$ ipython --no-banner

In [1]: import numpy as np

In [2]: import numpy.linalg as la

In [3]: np.set_printoptions(precision=4, suppress=True, linewidth=200, floatmode="fixed")

In [4]: rd = lambda a: np.round(a, 4) + 0

In [5]: M2 = np.array([[0.6, 2.1], [0.4, -1.0], [0.1, 1.9]])

In [6]: basis = np.array([[1.9, -0.5, -1.1], [-0.4, 0.1, -0.2]])

In [7]: M = M2 @ basis

In [8]: print(rd(M))
[[ 0.3000 -0.0900 -1.0800]
 [ 1.1600 -0.3000 -0.2400]
 [-0.5700  0.1400 -0.4900]]

In [9]: x = np.array([3, -1, -3])

In [10]: rd(M @ (2 * x))
Out[10]: array([ 8.4600,  9.0000, -0.7600])

In [11]: rd(M @ np.eye(3)[1])
Out[11]: array([-0.0900, -0.3000,  0.1400])

In [12]: print(rd(M @ np.ones(3)))
[-0.8700  0.6200 -0.9200]

In [13]: gram = M.T @ M

In [14]: rd(la.eigvalsh(gram)[::-1])
Out[14]: array([2.0674, 1.2749, 0.0000])

In [15]: Uu, sv, Vt = la.svd(M)

In [16]: np.argmax(sv[:-1] / (sv[1:] + 1e-6)) + 1
Out[16]: np.int64(2)

In [17]: rd(sv)
Out[17]: array([1.4378, 1.1291, 0.0000])

In [18]: M2 = Uu[:, :2] @ np.diag(sv[:2]) @ Vt[:2]

In [19]: rd(la.norm(M - M2, 2)), rd(sv[2])
Out[19]: (np.float64(0.0), np.float64(0.0))

In [20]: rd(np.abs(M - M2).max())
Out[20]: np.float64(0.0)

In [21]: rd(la.norm(M - M2) / la.norm(M))
Out[21]: np.float64(0.0)

In [22]: W0 = np.array([[0.3, 1.7, 0.4],
    ...:     [-0.1, -0.9, -1.1],
    ...:     [0.0, 0.7, 0.8],
    ...:     [-0.2, -0.5, 0.2],
    ...:     [-0.3, 0.8, -0.3],
    ...:     [0.6, 1.5, 1.9],
    ...:     [-1.6, 0.3, -0.9],
    ...:     [1.4, 0.3, 0.0],
    ...:     [-0.7, -0.6, 0.1],
    ...:     [0.8, 1.4, 0.6],
    ...:     [-1.9, -0.9, -2.5],
    ...:     [0.0, -0.6, 1.5],
    ...:     [-1.0, 0.6, -0.5]])

In [23]: W0[9] *= 10

In [24]: W0
Out[24]: 
array([[ 0.3000,  1.7000,  0.4000],
       [-0.1000, -0.9000, -1.1000],
       [ 0.0000,  0.7000,  0.8000],
       [-0.2000, -0.5000,  0.2000],
       [-0.3000,  0.8000, -0.3000],
       [ 0.6000,  1.5000,  1.9000],
       [-1.6000,  0.3000, -0.9000],
       [ 1.4000,  0.3000,  0.0000],
       [-0.7000, -0.6000,  0.1000],
       [ 8.0000, 14.0000,  6.0000],
       [-1.9000, -0.9000, -2.5000],
       [ 0.0000, -0.6000,  1.5000],
       [-1.0000,  0.6000, -0.5000]])

In [25]: Ac = (W0 - W0.mean(axis=0)) / W0.std(axis=0)

In [26]: Ac.std(axis=0)
Out[26]: array([1.0000, 1.0000, 1.0000])

In [27]: print(np.argwhere(np.abs(Ac) > 2))
[[9 0]
 [9 1]
 [9 2]]

In [28]: b = la.lstsq(np.delete(Ac, 2, axis=1), Ac[:, 2])[0]

In [29]: np.abs(b).argmax()
Out[29]: np.int64(0)

In [30]: rd(b)
Out[30]: array([0.8092, 0.1044])
